In [1]: import numpy as np

In [2]: np.set_printoptions(precision=3, suppress=True, linewidth=200, legacy="1.25")

In [3]: E = np.load("data.npy")

In [4]: E
Out[4]: 
array([[ 7,  8,  6,  9],
       [ 2,  4, 14,  0],
       [ 6,  8, 18,  0],
       [ 9, 12, 14,  1],
       [ 3,  6, 16,  0],
       [ 4,  3,  0, 15],
       [ 4,  3,  3,  5],
       [ 4,  3,  0, 20],
       [ 5,  7, 17,  0],
       [ 1,  0,  0, 20],
       [ 6,  6,  4,  8],
       [ 4,  7, 15,  1],
       [ 3,  1,  0,  9],
       [ 5,  6,  6, 10],
       [ 7,  9,  9,  8],
       [ 9, 11, 13,  0],
       [ 5,  8, 16,  0],
       [ 4,  2,  0,  6],
       [ 2,  0,  0, 22],
       [ 5,  7, 13,  0],
       [ 5,  6, 12,  0],
       [ 7, 10, 16,  0],
       [ 4,  3,  1, 10],
       [ 4,  6, 10,  7],
       [ 1,  0,  0, 14],
       [ 5,  3,  0, 18]])

In [5]: Y = np.c_[E[:, :3] @ np.array([[-2, 2, 2], [-2, -2, 2], [-2, -1, 1]]), np.array([-2, 0, -2, -1, 2, -1, 1, 0, 0, 2, 1, -1, 2, 1, -1, 1, 2, -2, 1, 0, -1, 1, -2, -1, 0, 0])]

In [6]: Y
Out[6]: 
array([[-42,  -8,  36,  -2],
       [-40, -18,  26,   0],
       [-64, -22,  46,  -2],
       [-70, -20,  56,  -1],
       [-50, -22,  34,   2],
       [-14,   2,  14,  -1],
       [-20,  -1,  17,   1],
       [-14,   2,  14,   0],
       [-58, -21,  41,   0],
       [ -2,   2,   2,   2],
       [-32,  -4,  28,   1],
       [-52, -21,  37,  -1],
       [ -8,   4,   8,   2],
       [-34,  -8,  28,   1],
       [-50, -13,  41,  -1],
       [-66, -17,  53,   1],
       [-58, -22,  42,   2],
       [-12,   4,  12,  -2],
       [ -4,   4,   4,   1],
       [-50, -17,  37,   0],
       [-46, -14,  34,  -1],
       [-66, -22,  50,   1],
       [-16,   1,  15,  -2],
       [-40, -14,  30,  -1],
       [ -2,   2,   2,   0],
       [-16,   4,  16,   0]])

In [7]: np.linalg.matrix_rank(Y)
Out[7]: 4

In [8]: np.linalg.norm(np.linalg.qr(E)[0].T @ Y, axis=0) ** 2 / ((Y ** 2).sum(axis=0) + 1e-12)
Out[8]: array([1.  , 1.  , 1.  , 0.09])

In [9]: np.linalg.matrix_rank(np.c_[E, Y])
Out[9]: 5

In [10]: np.round(np.linalg.lstsq(E, Y[:, 0])[0], 3) + 0
Out[10]: array([-2., -2., -2.,  0.])

In [11]: Xs = E - E.mean(axis=0)

In [12]: vecs = np.linalg.svd(Xs)[2][:3]

In [13]: Y = Xs - Xs @ vecs.T @ vecs

In [14]: np.linalg.norm(Y, axis=1).round(6).argmax()
Out[14]: 2

In [15]: Y.std(axis=0)
Out[15]: array([0.28 , 0.245, 0.068, 0.011])

In [16]: np.round(np.cov(Xs @ vecs.T, rowvar=False), 3) + 0
Out[16]: 
array([[102.313,   0.   ,   0.   ],
       [  0.   ,   8.038,   0.   ],
       [  0.   ,   0.   ,   6.011]])
